% ipython --no-banner

In [1]: import numpy as np

In [2]: np.set_printoptions(precision=3, suppress=True, linewidth=160, floatmode="fixed")

In [3]: rng = np.random.default_rng(4003)

In [4]: labels = rng.integers(0, 2, 3)

In [5]: F = np.triu((labels[:, None] == labels) & (rng.random((3, 3)) < 0.8), 1).astype(int)

In [6]: F += F.T

In [7]: F
Out[7]: 
array([[0, 1, 0],
       [1, 0, 0],
       [0, 0, 0]])

In [8]: Uu, sig, Vh = np.linalg.svd(F)

In [9]: vecs = Vh[:(sig > 1e-8).sum()]

In [10]: x = F[1] + 5 * F[2] + rng.integers(2) * np.eye(3)[2]

In [11]: x
Out[11]: array([1.000, 0.000, 0.000])

In [12]: vecs.T @ vecs
Out[12]: 
array([[1.000, 0.000, 0.000],
       [0.000, 1.000, 0.000],
       [0.000, 0.000, 0.000]])

In [13]: np.round(np.linalg.norm(x - vecs.T @ vecs @ x), 3)
Out[13]: np.float64(0.0)

In [14]: F[:, 1] @ F[:, 2]
Out[14]: np.int64(0)

In [15]: data = np.load("a.npy")

In [16]: data
Out[16]: 
array([[-0.661,  0.712,  0.237],
       [ 0.712,  0.695, -0.102],
       [ 0.237, -0.102,  0.966]])

In [17]: ev, vecs = np.linalg.eigh(data)

In [18]: np.round(vecs.T @ vecs, 3) + 0
Out[18]: 
array([[1.000, 0.000, 0.000],
       [0.000, 1.000, 0.000],
       [0.000, 0.000, 1.000]])

In [19]: ev
Out[19]: array([-1.000,  1.000,  1.000])

In [20]: np.linalg.svd(data, compute_uv=False)
Out[20]: array([1.000, 1.000, 1.000])

In [21]: np.einsum("ij,ji->", data, data)
Out[21]: np.float64(3.0)

In [22]: np.linalg.eigvals(data)
Out[22]: array([-1.000,  1.000,  1.000])

In [23]: np.kron(np.eye(2, dtype=int), data)
Out[23]: 
array([[-0.661,  0.712,  0.237, -0.000,  0.000,  0.000],
       [ 0.712,  0.695, -0.102,  0.000,  0.000, -0.000],
       [ 0.237, -0.102,  0.966,  0.000, -0.000,  0.000],
       [-0.000,  0.000,  0.000, -0.661,  0.712,  0.237],
       [ 0.000,  0.000, -0.000,  0.712,  0.695, -0.102],
       [ 0.000, -0.000,  0.000,  0.237, -0.102,  0.966]])

In [24]: round(np.einsum("ii->", data), 3)
Out[24]: np.float64(1.0)

In [25]: np.round(np.linalg.eigvals(data).sum().real, 3)
Out[25]: np.float64(1.0)

In [26]: round(float(np.linalg.det(data.T)), 3)
Out[26]: -1.0

In [27]: np.poly(data)
Out[27]: array([ 1.000, -1.000, -1.000,  1.000])

In [28]: ev, vecs = np.linalg.eig(data)

In [29]: np.prod(ev)
Out[29]: np.float64(-1.0)

In [30]: np.round(data @ vecs[:, 0] - ev[0] * vecs[:, 0], 3) + 0
Out[30]: array([0.000, 0.000, 0.000])

In [31]: ev
Out[31]: array([-1.000,  1.000,  1.000])

In [32]: ev, vecs = np.linalg.eigh(data)

In [33]: x = np.array([1, -2, -1])

In [34]: np.round(vecs * np.abs(ev) @ vecs.T, 3) + 0
Out[34]: 
array([[1.000, 0.000, 0.000],
       [0.000, 1.000, 0.000],
       [0.000, 0.000, 1.000]])

In [35]: np.round(x @ data @ x / (x @ x), 3), ev[0], round(ev[-1], 3)
Out[35]: (np.float64(-0.107), np.float64(-1.0), np.float64(1.0))

In [36]: np.linalg.eigvalsh(data[1:, 1:])
Out[36]: array([0.661, 1.000])

In [37]: round(float(x @ data @ x), 3)
Out[37]: -0.644

In [38]: vecs * np.maximum(ev, 0) @ vecs.T
Out[38]: 
array([[ 0.169,  0.356,  0.119],
       [ 0.356,  0.847, -0.051],
       [ 0.119, -0.051,  0.983]])

In [39]: labels = rng.permutation(3)

In [40]: labels
Out[40]: array([1, 0, 2])

In [41]: other = data[labels][:, labels]

In [42]: np.allclose(other, data)
Out[42]: False

In [43]: np.round(np.trace(other), 3)
Out[43]: np.float64(1.0)

In [44]: round(np.linalg.det(other), 3), np.round(np.linalg.det(data[labels]), 3)
Out[44]: (np.float64(-1.0), np.float64(1.0))

In [45]: np.diag(other)
Out[45]: array([ 0.695, -0.661,  0.966])

In [46]: feats = np.loadtxt("run15.csv", delimiter=",")

In [47]: feats
Out[47]: 
array([[-23.370, -17.756, -16.144],
       [ -9.793,  -1.458, -35.551],
       [-14.802,  25.861, -11.310],
       [ -6.762,   0.210, -35.829],
       [-14.462,  27.844, -11.270],
       [-15.072,  24.217, -12.448],
       [ -7.094,  -1.144, -38.471],
       [ -9.262,   0.449, -36.107],
       [ -6.102,  -0.529, -35.254],
       [-24.191, -17.124, -12.813],
       [-15.486,  24.373, -11.673],
       [-10.224,  -0.590, -36.622],
       [ -7.824,   1.097, -37.457],
       [-25.299, -17.635, -14.739],
       [ -7.052,  -1.965, -35.859],
       [-17.126,  26.275, -11.343],
       [-15.139,  25.583, -12.915],
       [-25.567, -17.064, -11.249],
       [-15.386,  27.700, -12.624],
       [-26.496, -18.404, -13.010],
       [-27.275, -17.758, -14.618],
       [ -7.576,   0.782, -36.175]])

In [48]: other = data / np.sqrt((data ** 2).mean(axis=1, keepdims=True))

In [49]: data - data.mean(axis=1, keepdims=True)
Out[49]: 
array([[-0.757,  0.616,  0.141],
       [ 0.277,  0.260, -0.537],
       [-0.130, -0.469,  0.599]])

In [50]: P = feats @ np.linalg.solve(feats.T @ feats, feats.T)

In [51]: np.round(np.linalg.eigvalsh(P), 3) + 0
Out[51]: 
array([0.000, 0.000, 0.000, 0.000, 0.000, 0.000, 0.000, 0.000, 0.000, 0.000, 0.000, 0.000, 0.000, 0.000, 0.000, 0.000, 0.000, 0.000, 0.000, 1.000, 1.000,
       1.000])

In [52]: np.trace(P)
Out[52]: np.float64(3.0)

In [53]: np.linalg.matrix_rank(np.eye(22) - P)
Out[53]: np.int64(19)

In [54]: gram = np.cov(feats, rowvar=False)

In [55]: np.argwhere(np.triu(np.abs(np.corrcoef(feats.T)) > 0.8, 1))
Out[55]: array([], shape=(0, 2), dtype=int64)

In [56]: np.linalg.eigvalsh(gram)[::-1]
Out[56]: array([320.564, 177.654,   1.212])

In [57]: np.polyfit(feats[:, 0], feats[:, 1], 1)
Out[57]: array([ 0.906, 16.958])

In [58]: np.corrcoef(feats.T)
Out[58]: 
array([[ 1.000,  0.380, -0.791],
       [ 0.380,  1.000,  0.237],
       [-0.791,  0.237,  1.000]])

In [59]: np.round(np.corrcoef(feats[:, 0], feats[:, 1])[0, 1], 3)
Out[59]: np.float64(0.38)

In [60]: feats.std(axis=0)
Out[60]: array([ 7.143, 17.015, 11.670])

In [61]: other = feats / np.linalg.norm(feats, axis=1, keepdims=True)

In [62]: gram = other @ other.T

In [63]: np.round(np.degrees(np.arccos(np.clip(gram[20, 19], -1, 1))), 3)
Out[63]: np.float64(2.727)

In [64]: Xs = feats - feats.mean(axis=0)

In [65]: Uu, sig, Vh = np.linalg.svd(Xs, full_matrices=False)

In [66]: np.abs(Vh[0]).argmax()
Out[66]: np.int64(1)

In [67]: sig
Out[67]: array([82.048, 61.080,  5.045])

In [68]: np.abs(Vh[-1])
Out[68]: array([0.846, 0.215, 0.488])

In [69]: np.abs(Uu[:, 0]).argmax()
Out[69]: np.int64(4)

In [70]: X = np.load("sample13.npy")

In [71]: X
Out[71]: 
array([[2, 0, 0],
       [0, 3, 3],
       [0, 5, 3]])

In [72]: other = X / np.linalg.norm(X, axis=1, keepdims=True)

In [73]: gram = other @ other.T

In [74]: np.linalg.norm(other, axis=1)
Out[74]: array([1.000, 1.000, 1.000])

In [75]: (gram - 2 * np.eye(3)).round(6).argmax(axis=1)
Out[75]: array([1, 2, 1])

In [76]: gram
Out[76]: 
array([[1.000, 0.000, 0.000],
       [0.000, 1.000, 0.970],
       [0.000, 0.970, 1.000]])

In [77]: np.degrees(np.arccos(np.clip(gram[0, 1], -1, 1)))
Out[77]: np.float64(90.0)

In [78]: t = np.radians(36)

In [79]: Rm = np.eye(3)

In [80]: Rm[2, 2] = Rm[1, 1] = np.cos(t)

In [81]: Rm[2, 1], Rm[1, 2] = -np.sin(t), np.sin(t)

In [82]: Rm
Out[82]: 
array([[ 1.000,  0.000,  0.000],
       [ 0.000,  0.809,  0.588],
       [ 0.000, -0.588,  0.809]])

In [83]: other = X @ Rm.T

In [84]: np.abs(other - X).max(axis=0)
Out[84]: array([0.000, 1.190, 3.512])

In [85]: np.allclose(np.linalg.norm(X, axis=1), np.linalg.norm(other, axis=1))
Out[85]: True
